$ ipython --no-banner

In [1]: import numpy as np

In [2]: np.set_printoptions(precision=1, suppress=True, linewidth=200)

In [3]: def rd(a):
   ...:     return np.round(a, 1) + 0
   ...: 

In [4]: M2 = np.array([[-1, -3, -2, 1, -2, -3, 0], [3, 0, 0, 3, 1, -2, -2]])

In [5]: K = np.block([[np.zeros((2, 2)), M2], [M2.T, np.zeros((7, 7))]])

In [6]: K
Out[6]: 
array([[ 0.,  0., -1., -3., -2.,  1., -2., -3.,  0.],
       [ 0.,  0.,  3.,  0.,  0.,  3.,  1., -2., -2.],
       [-1.,  3.,  0.,  0.,  0.,  0.,  0.,  0.,  0.],
       [-3.,  0.,  0.,  0.,  0.,  0.,  0.,  0.,  0.],
       [-2.,  0.,  0.,  0.,  0.,  0.,  0.,  0.,  0.],
       [ 1.,  3.,  0.,  0.,  0.,  0.,  0.,  0.,  0.],
       [-2.,  1.,  0.,  0.,  0.,  0.,  0.,  0.,  0.],
       [-3., -2.,  0.,  0.,  0.,  0.,  0.,  0.,  0.],
       [ 0., -2.,  0.,  0.,  0.,  0.,  0.,  0.,  0.]])

In [7]: vals, vecs = np.linalg.eigh(K)

In [8]: rd(vals)
Out[8]: array([-5.6, -4.8,  0. ,  0. ,  0. ,  0. ,  0. ,  4.8,  5.6])

In [9]: np.unique(vals.round(6) + 0, return_counts=True)[1]
Out[9]: array([1, 1, 5, 1, 1])

In [10]: rd(np.abs(vecs[:, -1]))
Out[10]: array([0.5, 0.5, 0.2, 0.3, 0.2, 0.3, 0.1, 0.4, 0.2])

In [11]: rd(np.linalg.svd(K, compute_uv=False))
Out[11]: array([5.6, 5.6, 4.8, 4.8, 0. , 0. , 0. , 0. , 0. ])

In [12]: rd(np.linalg.eigvalsh(K + -1 * np.eye(9)))
Out[12]: array([-6.6, -5.8, -1. , -1. , -1. , -1. , -1. ,  3.8,  4.6])

In [13]: U, sig, Vt = np.linalg.svd(K)

In [14]: rd(sig)
Out[14]: array([5.6, 5.6, 4.8, 4.8, 0. , 0. , 0. , 0. , 0. ])

In [15]: M2 = U[:, :4] @ np.diag(sig[:4]) @ Vt[:4]

In [16]: rd(np.linalg.norm(K - M2) / np.linalg.norm(K))
Out[16]: np.float64(0.0)

In [17]: rd(M2)
Out[17]: 
array([[ 0.,  0., -1., -3., -2.,  1., -2., -3.,  0.],
       [ 0.,  0.,  3.,  0.,  0.,  3.,  1., -2., -2.],
       [-1.,  3.,  0.,  0.,  0.,  0.,  0.,  0.,  0.],
       [-3.,  0.,  0.,  0.,  0.,  0.,  0.,  0.,  0.],
       [-2.,  0.,  0.,  0.,  0.,  0.,  0.,  0.,  0.],
       [ 1.,  3.,  0.,  0.,  0.,  0.,  0.,  0.,  0.],
       [-2.,  1.,  0.,  0.,  0.,  0.,  0.,  0.,  0.],
       [-3., -2.,  0.,  0.,  0.,  0.,  0.,  0.,  0.],
       [ 0., -2.,  0.,  0.,  0.,  0.,  0.,  0.,  0.]])
